$ python3 -q
>>> import numpy as np
>>> from numpy import linalg as LA
>>> np.set_printoptions(precision=2, suppress=True, linewidth=120)
>>> A = np.load("layer6.npy")
>>> A
array([[  0,   1,  -2],
       [ -3,   4,  -4],
       [ -3,   4,  -1],
       [ -3,   6,  -4],
       [ -3,   3,  -6],
       [ -5,   0,  -3],
       [ -5,   1,  -6],
       [ -7,   3,  -6],
       [-10,   1,  -8],
       [ -9,   1,  -8],
       [-10,   1,  -7],
       [-13,  -1,  -5],
       [-12,  -4,  -8],
       [-12,  -3,  -5],
       [-11,  -3,  -2],
       [-14,  -1,  -2],
       [-13,  -1,  -4],
       [-14,   2,  -4],
       [-13,   1,  -3],
       [-12,   4,  -2],
       [-15,   3,  -1],
       [-15,   1,   0],
       [-14,   2,   1]])
>>> idx = A[:, 1] > np.median(A[:, 1])
>>> r0 = A[idx].mean(axis=0) - A[~idx].mean(axis=0)
>>> round(float((((A - A.mean(axis=0)) @ r0 > 0) == idx).mean()), 2)
0.83
>>> r0
array([1.92, 3.87, 1.5 ])
>>> d = LA.norm(A[:, None] - A[None], axis=-1)
>>> LA.matrix_rank(d ** 2)
np.int64(5)
>>> (d + 1e9 * np.eye(23)).round(6).argmin(axis=1)
array([ 2,  3,  1,  1,  1,  6,  4,  6,  9,  8,  8, 16, 13, 11, 13, 16, 11, 18, 17, 18, 21, 22, 21])
>>> np.unravel_index(d.round(6).argmax(), d.shape)
(np.int64(0), np.int64(20))
>>> np.flatnonzero(d[19] < d.mean() / 2)
array([17, 18, 19, 20])
>>> Xc = A - A.mean(axis=0)
>>> V = LA.svd(Xc)[2][:1]
>>> other = Xc - Xc @ V.T @ V
>>> (Xc @ V.T).std(axis=0)
array([4.76])
>>> other.std(axis=0)
array([0.53, 2.08, 2.49])
>>> other = np.c_[A[:, :2] @ np.array([[2, -1], [0, -3]]), np.array([-1, 2, 2, -1, -1, 0, -1, 0, 1, -1, 0, 0, 0, -1, 0, -1, -1, -1, -2, 2, 2, 2, 0])]
>>> other
array([[  0,  -3,  -1],
       [ -6,  -9,   2],
       [ -6,  -9,   2],
       [ -6, -15,  -1],
       [ -6,  -6,  -1],
       [-10,   5,   0],
       [-10,   2,  -1],
       [-14,  -2,   0],
       [-20,   7,   1],
       [-18,   6,  -1],
       [-20,   7,   0],
       [-26,  16,   0],
       [-24,  24,   0],
       [-24,  21,  -1],
       [-22,  20,   0],
       [-28,  17,  -1],
       [-26,  16,  -1],
       [-28,   8,  -1],
       [-26,  10,  -2],
       [-24,   0,   2],
       [-30,   6,   2],
       [-30,  12,   2],
       [-28,   8,   0]])
>>> LA.norm(LA.qr(A)[0].T @ other, axis=0) ** 2 / ((other ** 2).sum(axis=0) + 1e-12)
array([1.  , 1.  , 0.19])
>>> x = np.array([1, 3, 1])
>>> rhs = A @ x
>>> LA.solve(A.T @ A, A.T @ rhs)
array([1., 3., 1.])
>>> np.round(LA.pinv(A) @ A, 2) + 0
array([[1., 0., 0.],
       [0., 1., 0.],
       [0., 0., 1.]])
>>> LA.lstsq(A, rhs)[0]
array([1., 3., 1.])
>>> rng = np.random.default_rng(814)
>>> rhs = rhs + 0.3 * rng.normal(size=23)
>>> rhs
array([  0.95,   4.48,   7.83,  10.79,   0.13,  -7.86,  -8.26,  -4.29, -15.21, -13.55, -14.16, -21.36, -31.61, -25.97,
       -21.58, -18.74, -19.53, -11.72, -12.85,  -2.23,  -7.08, -12.29,  -6.88])
>>> b, *_ = LA.lstsq(A, rhs)
>>> [round(float(LA.norm(LA.solve(A.T @ A + lam * np.eye(3), A.T @ rhs))), 2) for lam in (0, 1, 10, 100)]
[3.26, 3.24, 3.08, 2.13]
>>> np.round(LA.norm(rhs - A @ b), 2)
np.float64(1.13)
>>> b.round()
array([1., 3., 1.])
>>> feats = np.array([[0.04, -0.4, 0.28, 0.1],
...     [-0.42, 4.2, -2.94, -1.05],
...     [0.0, 0.0, 0.0, 0.0],
...     [0.4, -4.0, 2.8, 1.0],
...     [0.06, -0.6, 0.42, 0.15]])
>>> # looks like rank 1
>>> r = LA.matrix_rank(feats)
>>> r
np.int64(1)
>>> null = LA.svd(feats)[2][r:].T
>>> [int(LA.matrix_rank(np.delete(feats, i, axis=0))) for i in range(5)]
[1, 1, 1, 1, 1]
>>> LA.matrix_rank(feats.T @ feats), LA.matrix_rank(feats @ feats.T)
(np.int64(1), np.int64(1))
>>> np.round(LA.norm(feats[4] - feats[0]), 2)
np.float64(0.25)
>>> round(float(LA.norm(feats) ** 2 / LA.norm(feats, 2) ** 2), 2)
1.0
>>> np.round(LA.norm(feats, "nuc"), 2)
np.float64(7.31)
>>> round(float(LA.norm(feats, 1)), 2), round(LA.norm(feats, np.inf), 2)
(9.2, np.float64(8.61))
>>> LA.norm(feats, axis=0)
array([0.58, 5.84, 4.09, 1.46])
>>> LA.norm(feats, axis=1).argmax()
np.int64(1)
>>> LA.norm(feats, axis=1)
array([0.5 , 5.25, 0.  , 5.  , 0.75])
>>> x = np.array([-3, 1, -5, 5])
>>> h1 = np.maximum(feats @ x, 0)
>>> np.maximum(feats @ (3 * x), 0)
array([ 0.  , 44.73,  0.  ,  0.  ,  0.  ])
>>> np.tanh(feats @ x)
array([-0.89,  1.  ,  0.  , -1.  , -0.97])
>>> np.maximum(feats @ x, 0) - np.maximum(-feats @ x, 0)
array([ -1.42,  14.91,   0.  , -14.2 ,  -2.13])
>>> np.round(LA.norm(feats, 2) / LA.norm(feats), 2)
np.float64(1.0)
>>> m1 = np.load("m.npy")
>>> m1
array([[ 1, -1,  1, -1,  1, -1,  1, -1],
       [ 1, -1,  1, -1, -1,  1, -1,  1],
       [ 1,  1, -1, -1,  1,  1, -1, -1]])
>>> theta = np.radians(104)
>>> R = np.eye(8)
>>> R[2, 2] = R[0, 0] = np.cos(theta)
>>> R[2, 0], R[0, 2] = -np.sin(theta), np.sin(theta)
>>> R
array([[-0.24,  0.  ,  0.97,  0.  ,  0.  ,  0.  ,  0.  ,  0.  ],
       [ 0.  ,  1.  ,  0.  ,  0.  ,  0.  ,  0.  ,  0.  ,  0.  ],
       [-0.97,  0.  , -0.24,  0.  ,  0.  ,  0.  ,  0.  ,  0.  ],
       [ 0.  ,  0.  ,  0.  ,  1.  ,  0.  ,  0.  ,  0.  ,  0.  ],
       [ 0.  ,  0.  ,  0.  ,  0.  ,  1.  ,  0.  ,  0.  ,  0.  ],
       [ 0.  ,  0.  ,  0.  ,  0.  ,  0.  ,  1.  ,  0.  ,  0.  ],
       [ 0.  ,  0.  ,  0.  ,  0.  ,  0.  ,  0.  ,  1.  ,  0.  ],
       [ 0.  ,  0.  ,  0.  ,  0.  ,  0.  ,  0.  ,  0.  ,  1.  ]])
>>> other = m1 @ R.T
>>> other
array([[ 0.73, -1.  , -1.21, -1.  ,  1.  , -1.  ,  1.  , -1.  ],
       [ 0.73, -1.  , -1.21, -1.  , -1.  ,  1.  , -1.  ,  1.  ],
       [-1.21,  1.  , -0.73, -1.  ,  1.  ,  1.  , -1.  , -1.  ]])
>>> np.abs(other - m1).max(axis=0)
array([2.21, 0.  , 2.21, 0.  , 0.  , 0.  , 0.  , 0.  ])
>>> round(LA.norm(other, 1), 2), round(LA.norm(other, np.inf), 2)
(np.float64(3.15), np.float64(7.94))
>>> round(float(LA.norm(other, 2)), 2)
2.83
>>> round(LA.norm(other[2], 1), 2), round(LA.norm(other[2], np.inf), 2)
(np.float64(7.94), np.float64(1.21))
>>> round(float(LA.norm(other, "nuc")), 2)
8.49
>>> other[2] @ other[0]
np.float64(0.0)
